>>> import numpy as np
>>> np.set_printoptions(precision=3, suppress=True, linewidth=120)
>>> def rnd(a):
...     return np.round(a, 3) + 0
... 
>>> data = np.load("case5.npy")
>>> data
array([[ 1.2,  1.1, -0.8, -0.3,  1.6,  0. ,  0.3],
       [ 0.2,  2. ,  0.9,  0.6,  0.3,  1.5, -3.1],
       [ 1.1, -1.1,  1.3,  0.2,  0.9,  0.7,  0.1],
       [ 0.1, -1.8, -2. ,  1. ,  0.1,  1.2,  1.1],
       [ 0.4,  0.9,  1.1,  2.1,  0.1,  0.8,  1.3],
       [-1.8, -1. , -1.2,  0.3, -0.3,  1. , -0.7]])
>>> x = np.array([1, 5, 2, 0, 0, 1, 5])
>>> data @ np.eye(7)[5]
array([0. , 1.5, 0.7, 1.2, 0.8, 1. ])
>>> rnd(data @ np.ones(7))
array([ 3.1,  2.4,  3.2, -0.3,  6.7, -3.7])
>>> x = np.array([7, -5, 0, 7, -1, 6, 4])
>>> h = np.maximum(data @ x, 0)
>>> rnd(h)
array([ 0.4,  0. , 18.3, 28.2, 22.9,  0. ])
>>> np.flatnonzero(h > 1e-9)
array([0, 2, 3, 4])
>>> rnd(np.maximum(data @ x, 0) - np.maximum(-data @ x, 0))
array([ 0.4, -8.1, 18.3, 28.2, 22.9, -2. ])
>>> rnd(data.T @ h)
array([ 32.59, -49.84,  -7.74,  79.83,  22.22,  64.97,  62.74])
>>> rnd(np.maximum(data @ (3 * x), 0))
array([ 1.2,  0. , 54.9, 84.6, 68.7,  0. ])
>>> rnd(np.tanh(data @ x))
array([ 0.38 , -1.   ,  1.   ,  1.   ,  1.   , -0.964])
>>> data * (h > 1e-9)[:, None]
array([[ 1.2,  1.1, -0.8, -0.3,  1.6,  0. ,  0.3],
       [ 0. ,  0. ,  0. ,  0. ,  0. ,  0. , -0. ],
       [ 1.1, -1.1,  1.3,  0.2,  0.9,  0.7,  0.1],
       [ 0.1, -1.8, -2. ,  1. ,  0.1,  1.2,  1.1],
       [ 0.4,  0.9,  1.1,  2.1,  0.1,  0.8,  1.3],
       [-0. , -0. , -0. ,  0. , -0. ,  0. , -0. ]])
